>>> import numpy as np
>>> np.set_printoptions(precision=2, suppress=True, linewidth=100, sign=" ")
>>> M = np.load("m.npy")
>>> print(M)
[[ 2 -3  3  3 -3]
 [-1 12  3  3  2]
 [-2 -2 11  0 -2]
 [ 3 -1  1  6  3]
 [-2 -1 -1 -3  5]]
>>> np.argsort(-np.linalg.norm(M, axis=0).round(6), kind="stable")[:3]
array([ 1,  2,  3])
>>> P = np.triu(np.array([[-5, 9, 1, 2, 0],
...     [5, 6, 3, -5, -7],
...     [-6, -5, 0, 7, 5],
...     [-5, 9, -3, 4, -2],
...     [6, -6, -1, 2, 2]]), 1) + np.eye(5)
>>> A2 = P @ M @ np.linalg.inv(P)
>>> np.linalg.matrix_rank(A2)
np.int64(5)
>>> print(np.trace(A2), np.trace(M))
36.0 36
>>> P @ M - M @ P
array([[ -5.,  86.,  47.,  -1.,  -8.],
       [ -7.,  15.,   0.,  32.,  19.],
       [ 11.,   6.,  10., -56., -23.],
       [  4., -25.,   2., -12., -10.],
       [  0.,  18.,   5.,   6.,  -8.]])
>>> np.poly(A2)
array([    1.,   -36.,   489., -2998.,  7216.,  -720.])
>>> A2 = M / np.linalg.norm(M, axis=1, keepdims=True)
>>> gram = A2 @ A2.T
>>> np.linalg.norm(A2, axis=1)
array([ 1.,  1.,  1.,  1.,  1.])
>>> gram
array([[ 1.  , -0.32,  0.56,  0.44, -0.7 ],
       [-0.32,  1.  ,  0.05,  0.12, -0.15],
       [ 0.56,  0.05,  1.  ,  0.01, -0.21],
       [ 0.44,  0.12,  0.01,  1.  , -0.19],
       [-0.7 , -0.15, -0.21, -0.19,  1.  ]])
>>> J = np.load("layer0.npy")
>>> J
array([[ 3.,  2.,  2.,  2.,  2.],
       [ 2.,  3.,  2.,  2.,  2.],
       [ 2.,  2.,  3.,  2.,  2.],
       [ 2.,  2.,  2.,  3.,  2.],
       [ 2.,  2.,  2.,  2.,  3.]])
>>> W1 = np.array([[-2, -1, -2, 0, 0],
...     [2, 2, 0, 3, -3],
...     [-1, 1, -3, -3, 2],
...     [3, -1, 3, 0, 1],
...     [1, 2, 2, -2, 3]])
>>> b = np.array([4, 7, 3, 8, 3])
>>> act = np.maximum(J @ W1 + b, 0)
>>> (act > 0).astype(int)
array([[ 1,  1,  1,  1,  1],
       [ 1,  1,  1,  1,  1],
       [ 1,  1,  0,  1,  1],
       [ 1,  1,  1,  1,  1],
       [ 1,  1,  1,  1,  1]])
>>> np.linalg.matrix_rank(act)
np.int64(5)
>>> C = np.array([[0, 2, 3], [0, 0, 0], [0, 2, 3], [0, 2, 3], [2, 1, 0]])
>>> print(W1 @ C)
[[  0  -8 -12]
 [ -6   7  15]
 [  4 -12 -21]
 [  2  13  18]
 [  6   5   3]]
